In [1]: import numpy as np

In [2]: np.set_printoptions(suppress=True, linewidth=140)

In [3]: rnd = lambda a: np.round(a, 1) + 0

In [4]: arr = np.loadtxt("arr.csv", delimiter=",")

In [5]: print(arr)
[[0. 0. 0. 1. 1. 0. 1. 0. 1.]
 [0. 0. 0. 1. 1. 1. 0. 1. 1.]
 [0. 0. 0. 0. 0. 0. 0. 0. 0.]
 [1. 1. 0. 0. 1. 0. 0. 0. 0.]
 [1. 1. 0. 1. 0. 0. 1. 0. 0.]
 [0. 1. 0. 0. 0. 0. 0. 0. 1.]
 [1. 0. 0. 0. 1. 0. 0. 1. 0.]
 [0. 1. 0. 0. 0. 0. 1. 0. 1.]
 [1. 1. 0. 0. 0. 1. 0. 1. 0.]]

In [6]: left, sigma, VT = np.linalg.svd(arr)

In [7]: vecs = VT[:(sigma > 1e-8).sum()]

In [8]: rng = np.random.default_rng(62)

In [9]: x = arr[1] + -3 * arr[3] + rng.integers(2) * np.eye(9)[8]

In [10]: print(x)
[-3. -3.  0.  1. -2.  1.  0.  1.  1.]

In [11]: print(rnd(np.diag(vecs.T @ vecs)))
[1. 1. 0. 1. 1. 1. 1. 1. 1.]

In [12]: print(rnd(vecs.T @ vecs))
[[1. 0. 0. 0. 0. 0. 0. 0. 0.]
 [0. 1. 0. 0. 0. 0. 0. 0. 0.]
 [0. 0. 0. 0. 0. 0. 0. 0. 0.]
 [0. 0. 0. 1. 0. 0. 0. 0. 0.]
 [0. 0. 0. 0. 1. 0. 0. 0. 0.]
 [0. 0. 0. 0. 0. 1. 0. 0. 0.]
 [0. 0. 0. 0. 0. 0. 1. 0. 0.]
 [0. 0. 0. 0. 0. 0. 0. 1. 0.]
 [0. 0. 0. 0. 0. 0. 0. 0. 1.]]

In [13]: print(np.linalg.matrix_rank(np.vstack([arr, x])))
8

In [14]: left, sigma, VT = np.linalg.svd(arr)

In [15]: print(np.argmax(sigma[:-1] / (sigma[1:] + 1e-6)) + 1)
8

In [16]: M2 = left[:, :8] @ np.diag(sigma[:8]) @ VT[:8]

In [17]: print(np.linalg.matrix_rank(M2))
8

In [18]: print(rnd(np.linalg.norm(arr - M2, 2)), rnd(sigma[8]))
0.0 0.0

In [19]: rank = np.linalg.matrix_rank(arr)

In [20]: print(rank)
8

In [21]: N = np.linalg.svd(arr)[2][rank:].T

In [22]: print(np.allclose(arr @ N, 0))
True

In [23]: print(np.linalg.matrix_rank(arr.T @ arr), np.linalg.matrix_rank(arr @ arr.T))
8 8

In [24]: print([int(np.linalg.matrix_rank(arr[:i])) for i in range(1, len(arr) + 1)])
[1, 2, 2, 3, 4, 5, 6, 7, 8]

In [25]: print([int(np.linalg.matrix_rank(np.delete(arr, i, axis=0))) for i in range(9)])
[7, 7, 8, 7, 7, 7, 7, 7, 7]

In [26]: print(rnd(arr @ N))
[[0.]
 [0.]
 [0.]
 [0.]
 [0.]
 [0.]
 [0.]
 [0.]
 [0.]]

In [27]: print(rnd(N[:, 0] / N[np.abs(N[:, 0]).round(6).argmax(), 0]))
[0. 0. 1. 0. 0. 0. 0. 0. 0.]

In [28]: print(rnd(arr @ np.linalg.pinv(arr) @ arr))
[[0. 0. 0. 1. 1. 0. 1. 0. 1.]
 [0. 0. 0. 1. 1. 1. 0. 1. 1.]
 [0. 0. 0. 0. 0. 0. 0. 0. 0.]
 [1. 1. 0. 0. 1. 0. 0. 0. 0.]
 [1. 1. 0. 1. 0. 0. 1. 0. 0.]
 [0. 1. 0. 0. 0. 0. 0. 0. 1.]
 [1. 0. 0. 0. 1. 0. 0. 1. 0.]
 [0. 1. 0. 0. 0. 0. 1. 0. 1.]
 [1. 1. 0. 0. 0. 1. 0. 1. 0.]]

In [29]: M = np.load("m.npy")

In [30]: print(M)
[[ 2 -1  4  1  4  5]
 [-1  2 -1  4  1  4]
 [ 4 -1  2 -1  4  1]
 [ 1  4 -1  2 -1  4]
 [ 4  1  4 -1  2 -1]
 [ 5  4  1  4 -1  2]]

In [31]: w, vecs = np.linalg.eigh(M)

In [32]: print(rnd(vecs @ np.diag(w) @ vecs.T))
[[ 2. -1.  4.  1.  4.  5.]
 [-1.  2. -1.  4.  1.  4.]
 [ 4. -1.  2. -1.  4.  1.]
 [ 1.  4. -1.  2. -1.  4.]
 [ 4.  1.  4. -1.  2. -1.]
 [ 5.  4.  1.  4. -1.  2.]]

In [33]: print(rnd(np.abs(vecs[:, -1])))
[0.5 0.3 0.3 0.3 0.3 0.5]

In [34]: print(rnd(vecs.T @ vecs))
[[1. 0. 0. 0. 0. 0.]
 [0. 1. 0. 0. 0. 0.]
 [0. 0. 1. 0. 0. 0.]
 [0. 0. 0. 1. 0. 0.]
 [0. 0. 0. 0. 1. 0.]
 [0. 0. 0. 0. 0. 1.]]

In [35]: print(rnd(vecs.T @ M @ vecs))
[[-6.4  0.   0.   0.   0.   0. ]
 [ 0.  -2.2  0.   0.   0.   0. ]
 [ 0.   0.  -2.2  0.   0.   0. ]
 [ 0.   0.   0.   1.4  0.   0. ]
 [ 0.   0.   0.   0.   9.6  0. ]
 [ 0.   0.   0.   0.   0.  11.8]]

In [36]: print(rnd(np.linalg.eigvalsh(M + 3 * np.eye(6))))
[-3.4  0.8  0.8  4.4 12.6 14.8]

In [37]: print(rnd(w.sum()), np.trace(M))
12.0 12

In [38]: print(rnd(w))
[-6.4 -2.2 -2.2  1.4  9.6 11.8]

In [39]: print((w > 1e-8).sum(), (w < -1e-8).sum())
3 3

In [40]: w, vecs = np.linalg.eigh(M)

In [41]: x = np.array([-1, -1, -1, 6, 2, 5])

In [42]: print(rnd(np.linalg.eigvalsh(M[1:, 1:])))
[-4.  -2.2  0.   6.  10.2]

In [43]: print(x @ M @ x)
152

In [44]: print(rnd(x @ M @ x / (x @ x)), rnd(w[0]), rnd(w[-1]))
2.2 -6.4 11.8

In [45]: print(rnd(vecs * np.abs(w) @ vecs.T))
[[ 6.9  1.8  2.9  0.7  1.7  0.7]
 [ 1.8  4.9 -0.5  2.4 -1.6  1.7]
 [ 2.9 -0.5  4.9 -0.5  2.4  0.7]
 [ 0.7  2.4 -0.5  4.9 -0.5  2.9]
 [ 1.7 -1.6  2.4 -0.5  4.9  1.8]
 [ 0.7  1.7  0.7  2.9  1.8  6.9]]

In [46]: print((np.sign(vecs[:, -1].round(6)) == np.sign(vecs[0, -1].round(6))).astype(int))
[1 1 1 1 1 1]

In [47]: def softmax(z):
    ...:     e = np.exp(z - z.max(axis=-1, keepdims=True))
    ...:     return e / e.sum(axis=-1, keepdims=True)
    ...: 

In [48]: print(rnd(softmax(M[5])))
[0.6 0.2 0.  0.2 0.  0. ]

In [49]: print(rnd(softmax(10 * M[5])))
[1. 0. 0. 0. 0. 0.]

In [50]: att = M @ M.T / np.sqrt(6)

In [51]: print(rnd(softmax(att)[5] @ M))
[ 5.  4.  1.  4. -1.  2.]

In [52]: print(rnd(softmax(att + np.triu(np.full(att.shape, -np.inf), 1))))
[[1.  0.  0.  0.  0.  0. ]
 [0.  1.  0.  0.  0.  0. ]
 [0.3 0.  0.7 0.  0.  0. ]
 [0.  0.  0.  1.  0.  0. ]
 [0.  0.  0.  0.  1.  0. ]
 [0.  0.  0.  0.  0.  1. ]]

In [53]: print(softmax(att).round(6).argmax(axis=1))
[0 1 2 3 4 5]

In [54]: z = rng.permutation(6)

In [55]: print(z)
[0 2 4 1 3 5]

In [56]: M2 = M[z][:, z]

In [57]: print(rnd(np.linalg.det(M2)), rnd(np.linalg.det(M[z])))
-4752.0 4752.0

In [58]: print(rnd(np.sort(np.abs(np.linalg.eigvals(M2)))))
[ 1.4  2.2  2.2  6.4  9.6 11.8]
